% ipython --no-banner

In [1]: import numpy as np

In [2]: np.set_printoptions(precision=2, suppress=True, linewidth=200)

In [3]: data = np.load("data.npy")

In [4]: data
Out[4]: 
array([[  0.46,  -1.94,  -2.8 ,  -1.32,  -1.64],
       [  1.01,  -3.74,  -0.83, -11.96,  -5.94],
       [ -0.26,   0.43,  -0.42,   2.79,   0.81],
       [  0.5 ,  -2.55,   0.58,  -8.29,  -4.61],
       [  0.44,  -1.87,   1.92,  -8.8 ,  -3.93]])

In [5]: other = np.array([[3, -1, 3], [0, 3, -3], [0, 2, 0], [-2, 2, 2], [-3, -3, -2]])

In [6]: np.vstack([data, other.T]).shape
Out[6]: (8, 5)

In [7]: X = np.load("dump.npy")

In [8]: X
Out[8]: 
array([[2, 0, 1, 2, 1, 3, 3, 1, 3],
       [0, 3, 3, 3, 1, 2, 2, 3, 2],
       [0, 0, 0, 3, 3, 3, 3, 2, 0],
       [0, 0, 0, 0, 2, 2, 1, 3, 2],
       [0, 0, 0, 0, 3, 3, 2, 1, 0],
       [0, 0, 0, 0, 0, 0, 0, 1, 2],
       [0, 0, 0, 0, 0, 0, 3, 3, 0],
       [0, 0, 0, 0, 0, 0, 0, 2, 2],
       [0, 0, 0, 0, 0, 0, 0, 0, 0]])

In [9]: rng = np.random.default_rng(24)

In [10]: idx = rng.permutation(9)

In [11]: idx
Out[11]: array([7, 0, 5, 6, 3, 2, 1, 4, 8])

In [12]: other = X[idx][:, idx]

In [13]: other
Out[13]: 
array([[2, 0, 0, 0, 0, 0, 0, 0, 2],
       [1, 2, 3, 3, 2, 1, 0, 1, 3],
       [1, 0, 0, 0, 0, 0, 0, 0, 2],
       [3, 0, 0, 3, 0, 0, 0, 0, 0],
       [3, 0, 2, 1, 0, 0, 0, 2, 2],
       [2, 0, 3, 3, 3, 0, 0, 3, 0],
       [3, 0, 2, 2, 3, 3, 3, 1, 2],
       [1, 0, 3, 2, 0, 0, 0, 3, 0],
       [0, 0, 0, 0, 0, 0, 0, 0, 0]])

In [14]: np.diag(other)
Out[14]: array([2, 2, 0, 3, 0, 0, 3, 3, 0])

In [15]: basis = np.array([[1, 0, 0, 3], [3, 2, 1, 3], [1, 1, 3, 3]])

In [16]: E = np.repeat(basis, 16 // 3, axis=0)

In [17]: E = E + 0.3 * rng.normal(size=E.shape)

In [18]: E
Out[18]: 
array([[ 1.22, -0.38,  0.29,  2.66],
       [ 0.94,  0.27,  0.2 ,  2.79],
       [ 1.53,  0.11, -0.29,  3.01],
       [ 0.75,  0.13, -0.4 ,  3.14],
       [ 0.47,  0.33,  0.08,  3.41],
       [ 2.79,  1.37,  0.59,  2.93],
       [ 3.59,  2.17,  1.39,  2.74],
       [ 2.84,  1.9 ,  1.35,  2.83],
       [ 2.91,  2.49,  0.74,  2.99],
       [ 2.6 ,  1.93,  1.25,  3.36],
       [ 0.58,  0.24,  3.16,  3.5 ],
       [ 0.79,  1.08,  3.01,  2.35],
       [ 0.2 ,  0.98,  3.15,  2.54],
       [ 0.9 ,  0.76,  2.71,  2.61],
       [ 1.35,  1.  ,  2.93,  2.85]])

In [19]: cen = E - E.mean(axis=0)

In [20]: V = np.linalg.svd(cen)[2][:3]

In [21]: other = cen - cen @ V.T @ V

In [22]: np.diag(V.T @ V)
Out[22]: array([0.93, 0.89, 0.97, 0.22])

In [23]: print((cen @ V.T).std(axis=0))
[1.34 1.24 0.32]

In [24]: other.std(axis=0)
Out[24]: array([0.08, 0.1 , 0.05, 0.26])
